% ipython --no-banner

In [1]: import numpy as np

In [2]: import numpy.linalg as la

In [3]: np.set_printoptions(suppress=True, linewidth=200)

In [4]: data = np.load("mat.npy")

In [5]: data
Out[5]: 
array([[ 2,  3,  4,  5,  6,  7,  8,  9, 10],
       [11, 12, 13, 14, 15, 16, 17, 18, 19],
       [20, 21, 22, 23, 24, 25, 26, 27, 28],
       [29, 30, 31, 32, 33, 34, 35, 36, 37],
       [38, 39, 40, 41, 42, 43, 44, 45, 46],
       [47, 48, 49, 50, 51, 52, 53, 54, 55]])

In [6]: x0 = np.array([0, -2, -1, -3, 2, 5, 5, 0, 4])

In [7]: la.norm(data @ x0) <= la.norm(data, 2) * la.norm(x0) + 1e-9
Out[7]: np.True_

In [8]: (data * x0).sum(axis=1)
Out[8]: array([102, 192, 282, 372, 462, 552])

In [9]: data @ np.eye(9)[3]
Out[9]: array([ 5., 14., 23., 32., 41., 50.])

In [10]: data @ x0
Out[10]: array([102, 192, 282, 372, 462, 552])

In [11]: data * x0
Out[11]: 
array([[   0,   -6,   -4,  -15,   12,   35,   40,    0,   40],
       [   0,  -24,  -13,  -42,   30,   80,   85,    0,   76],
       [   0,  -42,  -22,  -69,   48,  125,  130,    0,  112],
       [   0,  -60,  -31,  -96,   66,  170,  175,    0,  148],
       [   0,  -78,  -40, -123,   84,  215,  220,    0,  184],
       [   0,  -96,  -49, -150,  102,  260,  265,    0,  220]])

In [12]: def softmax(z):
    ...:     e = np.exp(z - z.max(axis=-1, keepdims=True))
    ...:     return e / e.sum(axis=-1, keepdims=True)
    ...: 

In [13]: softmax(data).sum(axis=1)
Out[13]: array([1., 1., 1., 1., 1., 1.])

In [14]: scores = data @ data.T / np.sqrt(9)

In [15]: softmax(scores).round(6).argmax(axis=1)
Out[15]: array([5, 5, 5, 5, 5, 5])

In [16]: softmax(scores)[0] @ data
Out[16]: array([47., 48., 49., 50., 51., 52., 53., 54., 55.])

In [17]: np.round(softmax(scores), 1) + 0
Out[17]: 
array([[0., 0., 0., 0., 0., 1.],
       [0., 0., 0., 0., 0., 1.],
       [0., 0., 0., 0., 0., 1.],
       [0., 0., 0., 0., 0., 1.],
       [0., 0., 0., 0., 0., 1.],
       [0., 0., 0., 0., 0., 1.]])

In [18]: m1 = np.load("layer12.npy")

In [19]: m1
Out[19]: 
array([[ 2, -3,  0, -2,  0,  1,  3,  2,  0,  2, -1,  0,  0],
       [-3,  2, -3,  0, -2,  0,  1,  3,  2,  0,  2, -1,  0],
       [ 0, -3,  2, -3,  0, -2,  0,  1,  3,  2,  0,  2, -1],
       [-2,  0, -3,  2, -3,  0, -2,  0,  1,  3,  2,  0,  2],
       [ 0, -2,  0, -3,  2, -3,  0, -2,  0,  1,  3,  2,  0],
       [ 1,  0, -2,  0, -3,  2, -3,  0, -2,  0,  1,  3,  2],
       [ 3,  1,  0, -2,  0, -3,  2, -3,  0, -2,  0,  1,  3],
       [ 2,  3,  1,  0, -2,  0, -3,  2, -3,  0, -2,  0,  1],
       [ 0,  2,  3,  1,  0, -2,  0, -3,  2, -3,  0, -2,  0],
       [ 2,  0,  2,  3,  1,  0, -2,  0, -3,  2, -3,  0, -2],
       [-1,  2,  0,  2,  3,  1,  0, -2,  0, -3,  2, -3,  0],
       [ 0, -1,  2,  0,  2,  3,  1,  0, -2,  0, -3,  2, -3],
       [ 0,  0, -1,  2,  0,  2,  3,  1,  0, -2,  0, -3,  2]])

In [20]: np.round(np.abs(la.eigvals(m1)).max(), 1)
Out[20]: np.float64(11.4)

In [21]: np.trace(m1)
Out[21]: np.int64(26)

In [22]: np.allclose(m1 @ m1.T, m1.T @ m1)
Out[22]: True
